$ python -q
>>> import numpy as np
>>> from numpy import linalg as LA
>>> np.set_printoptions(suppress=True, linewidth=200)
>>> E = np.load("block8.npy")
>>> E
array([[ 0, -3,  0,  0,  0],
       [ 0,  0,  2,  1, -1],
       [ 0,  0,  0, -3,  3],
       [ 0,  0,  0,  0,  1],
       [ 0,  0,  0,  0,  0]])
>>> np.prod(np.diag(E)), round(LA.det(E), 3)
(np.int64(0), np.float64(0.0))
>>> [int(LA.matrix_rank(LA.matrix_power(E, p))) for p in range(1, 6)]
[4, 3, 2, 1, 0]
>>> E @ E
array([[ 0,  0, -6, -3,  3],
       [ 0,  0,  0, -6,  7],
       [ 0,  0,  0,  0, -3],
       [ 0,  0,  0,  0,  0],
       [ 0,  0,  0,  0,  0]])
>>> LA.lstsq(E[:-1].T, E[-1])[2]
np.int32(4)
>>> np.allclose(E[:-1].T @ LA.lstsq(E[:-1].T, E[-1])[0], E[-1])
True
>>> data = np.array([[1, -3, 9, -27], [1, -2, 4, -8], [1, -1, 1, -1], [1, 0, 0, 0]])
>>> P = np.triu(np.array([[2, 8, 0, 8], [7, 4, 8, 8], [4, 3, 0, 0], [8, 3, 3, 6]]), 1) + np.eye(4)
>>> A2 = P @ data @ LA.inv(P)
>>> np.round(np.poly(A2), 3) + 0
array([ 1.,  0., 22., 10., 12.])
>>> A2
array([[  17., -155., 1281., 1013.],
       [  17., -146., 1180., 1016.],
       [   1.,   -9.,   73.,   63.],
       [   1.,   -8.,   64.,   56.]])
>>> P @ data - data @ P
array([[ 16., -24.,  56., -48.],
       [ 16., -16.,  24.,   0.],
       [  0.,  -8.,   8.,   0.],
       [  0.,  -8.,   0.,  -8.]])
>>> print(np.trace(A2), np.trace(data))
0.0 0
